>>> import numpy as np
>>> from numpy import linalg as LA
>>> np.set_printoptions(suppress=True, linewidth=200)
>>> def rnd(a):
...     return np.round(a, 3) + 0
... 
>>> F = np.loadtxt("block18.csv", delimiter=",")
>>> F
array([[ 0.,  4., -3.],
       [-4.,  0., -1.],
       [ 3.,  1.,  0.]])
>>> # skew-symmetric
>>> rng = np.random.default_rng(985303)
>>> lab = rng.permutation(3)
>>> lab
array([1, 0, 2])
>>> M2 = F[lab][:, lab]
>>> np.allclose(M2, F)
False
>>> rnd(np.sort(np.abs(LA.eigvals(M2))))
array([0.   , 5.099, 5.099])
>>> feats = np.loadtxt("mat.csv", delimiter=",")
>>> feats
array([[0., 0., 3.],
       [0., 0., 6.],
       [3., 6., 0.]])
>>> r = LA.matrix_rank(feats)
>>> r
np.int64(2)
>>> N = LA.svd(feats)[2][r:].T
>>> feats @ N
array([[0.],
       [0.],
       [0.]])
>>> rnd(N @ N.T)
array([[ 0.8, -0.4,  0. ],
       [-0.4,  0.2,  0. ],
       [ 0. ,  0. ,  0. ]])
>>> LA.matrix_rank(feats.T @ feats), LA.matrix_rank(feats @ feats.T)
(np.int64(2), np.int64(2))
>>> N.shape
(3, 1)
>>> [int(LA.matrix_rank(feats[:i])) for i in range(1, len(feats) + 1)]
[1, 1, 2]
>>> [int(LA.matrix_rank(np.delete(feats, i, axis=0))) for i in range(3)]
[2, 2, 1]
>>> N[:, 0] / N[np.abs(N[:, 0]).round(6).argmax(), 0]
array([ 1. , -0.5,  0. ])
>>> [int(LA.matrix_rank(feats[:, :j + 1])) for j in range(3)]
[1, 1, 2]
>>> np.allclose(feats @ N, 0)
True
>>> LA.cond(feats) > 100
np.True_
>>> [round(float(x), 3) for x in LA.svd(feats, compute_uv=False)[:3]]
[6.708, 6.708, 0.0]
>>> np.argsort(-LA.norm(feats, axis=0).round(6), kind="stable")[:3]
array([2, 1, 0])
>>> rnd(LA.norm(feats, 2) / LA.norm(feats))
np.float64(0.707)
>>> ang = np.radians(72)
>>> R = np.eye(3)
>>> R[0, 0] = R[1, 1] = np.cos(ang)
>>> R[0, 1], R[1, 0] = -np.sin(ang), np.sin(ang)
>>> rnd(R)
array([[ 0.309, -0.951,  0.   ],
       [ 0.951,  0.309,  0.   ],
       [ 0.   ,  0.   ,  1.   ]])
>>> M2 = feats @ R.T
>>> rnd(M2)
array([[ 0.   ,  0.   ,  3.   ],
       [ 0.   ,  0.   ,  6.   ],
       [-4.779,  4.707,  0.   ]])
>>> np.allclose(feats @ feats.T, M2 @ M2.T)
True
>>> np.allclose(LA.norm(feats, axis=1), LA.norm(M2, axis=1))
True
>>> LA.cond(F) > 100
np.True_
>>> [round(float(x), 3) for x in LA.svd(F, compute_uv=False)[:3]]
[5.099, 5.099, 0.0]
>>> np.argsort(-LA.norm(F, axis=0).round(6), kind="stable")[:3]
array([0, 1, 2])
>>> rnd(LA.norm(F, 2) / LA.norm(F))
np.float64(0.707)
>>> data = np.load("layer13.npy")
>>> rnd(data)
array([[-2.15 ,  1.245, -1.681],
       [ 1.719, -0.796,  2.326],
       [ 1.1  , -1.312, -2.463],
       [-2.431,  1.731, -0.308],
       [ 2.358, -1.526,  1.054],
       [-2.359,  1.816,  0.37 ],
       [-0.817,  0.016, -2.887],
       [ 2.337, -1.491,  1.147],
       [ 2.01 , -1.088,  1.943],
       [-0.593, -0.159, -2.936],
       [-2.357,  1.524, -1.059],
       [-0.107,  0.672,  2.922],
       [-1.851,  1.699,  1.639],
       [ 2.221, -1.331,  1.516],
       [-2.238,  1.352, -1.471],
       [ 2.431, -1.719,  0.368],
       [ 1.517, -1.542, -2.079],
       [-2.191,  1.812,  0.957],
       [-1.138,  1.334,  2.434],
       [ 2.425, -1.761,  0.14 ]])
>>> Uu, sv, vt = LA.svd(data)
>>> V = vt[:(sv > 1e-8).sum()]
>>> x0 = data[9] + 2 * data[14] + rng.integers(2) * np.eye(3)[0]
>>> rnd(x0)
array([-4.068,  2.546, -5.879])
>>> rnd(np.diag(V.T @ V))
array([0.657, 0.369, 0.974])
>>> rnd(V.T @ V)
array([[ 0.657, -0.465,  0.095],
       [-0.465,  0.369,  0.128],
       [ 0.095,  0.128,  0.974]])
>>> np.allclose(V.T @ V @ x0, x0)
False
>>> basis = data[[11, 17]].astype(float)
>>> for _ in range(7):
...     lab = LA.norm(data[:, None] - basis, axis=-1).argmin(axis=1)
...     basis = np.array([data[lab == j].mean(axis=0) for j in range(2)])
... 
>>> lab
array([1, 0, 0, 1, 0, 1, 1, 0, 0, 1, 1, 0, 1, 0, 1, 0, 0, 1, 1, 0])
>>> rnd(basis[1] - basis[0])
array([-3.613,  2.427, -1.182])
>>> np.abs(np.diag(LA.qr(data)[1])) > 1e-9
array([ True,  True, False])
>>> rnd(data @ LA.pinv(data) @ data)
array([[-2.15 ,  1.245, -1.681],
       [ 1.719, -0.796,  2.326],
       [ 1.1  , -1.312, -2.463],
       [-2.431,  1.731, -0.308],
       [ 2.358, -1.526,  1.054],
       [-2.359,  1.816,  0.37 ],
       [-0.817,  0.016, -2.887],
       [ 2.337, -1.491,  1.147],
       [ 2.01 , -1.088,  1.943],
       [-0.593, -0.159, -2.936],
       [-2.357,  1.524, -1.059],
       [-0.107,  0.672,  2.922],
       [-1.851,  1.699,  1.639],
       [ 2.221, -1.331,  1.516],
       [-2.238,  1.352, -1.471],
       [ 2.431, -1.719,  0.368],
       [ 1.517, -1.542, -2.079],
       [-2.191,  1.812,  0.957],
       [-1.138,  1.334,  2.434],
       [ 2.425, -1.761,  0.14 ]])
>>> Uu, sv, vt = LA.svd(data)
>>> np.argmax(sv[:-1] / (sv[1:] + 1e-6)) + 1
np.int64(2)
>>> rnd(sv)
array([10.774,  7.995,  0.   ])
>>> M2 = Uu[:, :2] @ np.diag(sv[:2]) @ vt[:2]
>>> rnd(LA.norm(data - M2, 2)), rnd(sv[2])
(np.float64(0.0), np.float64(0.0))
>>> rnd(np.abs(data - M2).max())
np.float64(0.0)
>>> rnd(M2)
array([[-2.15 ,  1.245, -1.681],
       [ 1.719, -0.796,  2.326],
       [ 1.1  , -1.312, -2.463],
       [-2.431,  1.731, -0.308],
       [ 2.358, -1.526,  1.054],
       [-2.359,  1.816,  0.37 ],
       [-0.817,  0.016, -2.887],
       [ 2.337, -1.491,  1.147],
       [ 2.01 , -1.088,  1.943],
       [-0.593, -0.159, -2.936],
       [-2.357,  1.524, -1.059],
       [-0.107,  0.672,  2.922],
       [-1.851,  1.699,  1.639],
       [ 2.221, -1.331,  1.516],
       [-2.238,  1.352, -1.471],
       [ 2.431, -1.719,  0.368],
       [ 1.517, -1.542, -2.079],
       [-2.191,  1.812,  0.957],
       [-1.138,  1.334,  2.434],
       [ 2.425, -1.761,  0.14 ]])
>>> LA.matrix_rank(data, rtol=0.05)
np.int64(2)
>>> rnd(LA.norm(data[16] - data[4]))
np.float64(3.244)
>>> rnd(LA.norm(data, axis=1))
array([3., 3., 3., 3., 3., 3., 3., 3., 3., 3., 3., 3., 3., 3., 3., 3., 3., 3., 3., 3.])
>>> rnd(LA.norm(data[16], 1)), rnd(LA.norm(data[16], np.inf))
(np.float64(5.138), np.float64(2.079))
>>> rnd(LA.norm(data, axis=0))
array([8.687, 6.223, 8.113])
>>> LA.norm(data, axis=1).argmax()
np.int64(4)
>>> rnd(LA.norm(data, "nuc"))
np.float64(18.769)
>>> basis = np.array([[2, 2, 1]])
>>> K = rng.normal(size=(16, 1)) @ basis + np.array([0, 0, -4])
>>> rnd(K)
array([[-0.064, -0.064, -4.032],
       [-0.601, -0.601, -4.301],
       [-0.698, -0.698, -4.349],
       [ 0.385,  0.385, -3.807],
       [ 1.836,  1.836, -3.082],
       [-3.279, -3.279, -5.64 ],
       [-3.747, -3.747, -5.873],
       [-2.441, -2.441, -5.221],
       [-1.185, -1.185, -4.593],
       [ 2.03 ,  2.03 , -2.985],
       [-0.454, -0.454, -4.227],
       [ 2.199,  2.199, -2.901],
       [ 1.29 ,  1.29 , -3.355],
       [-2.912, -2.912, -5.456],
       [-2.186, -2.186, -5.093],
       [ 1.648,  1.648, -3.176]])
>>> # columns 0 and 1 are equal
>>> r = LA.matrix_rank(K)
>>> r
np.int64(2)
>>> N = LA.svd(K)[2][r:].T
>>> rnd(K @ N)
array([[0.],
       [0.],
       [0.],
       [0.],
       [0.],
       [0.],
       [0.],
       [0.],
       [0.],
       [0.],
       [0.],
       [0.],
       [0.],
       [0.],
       [0.],
       [0.]])
>>> rnd(N @ N.T)
array([[ 0.5, -0.5,  0. ],
       [-0.5,  0.5,  0. ],
       [ 0. ,  0. ,  0. ]])
>>> rnd(LA.norm(K, 2) / LA.norm(K))
np.float64(0.892)
>>> np.argsort(-LA.norm(K, axis=0).round(6), kind="stable")[:3]
array([2, 0, 1])
>>> cov = np.cov(K, rowvar=False)
>>> rnd(K.std(axis=0))
array([1.923, 1.923, 0.961])
>>> rnd(np.median(K, axis=0))
array([-0.527, -0.527, -4.264])
>>> rnd(np.polyfit(K[:, 2], K[:, 0], 1))
array([2., 8.])
>>> np.argwhere(np.triu(np.abs(np.corrcoef(K.T)) > 0.8, 1))
array([[0, 1],
       [0, 2],
       [1, 2]])
>>> basis = K[[3, 10]].astype(float)
>>> for _ in range(5):
...     lab = LA.norm(K[:, None] - basis, axis=-1).argmin(axis=1)
...     basis = np.array([K[lab == j].mean(axis=0) for j in range(2)])
... 
>>> lab
array([0, 1, 1, 0, 0, 1, 1, 1, 1, 0, 1, 0, 0, 1, 1, 0])
>>> rnd(basis)
array([[ 1.332,  1.332, -3.334],
       [-1.945, -1.945, -4.972]])
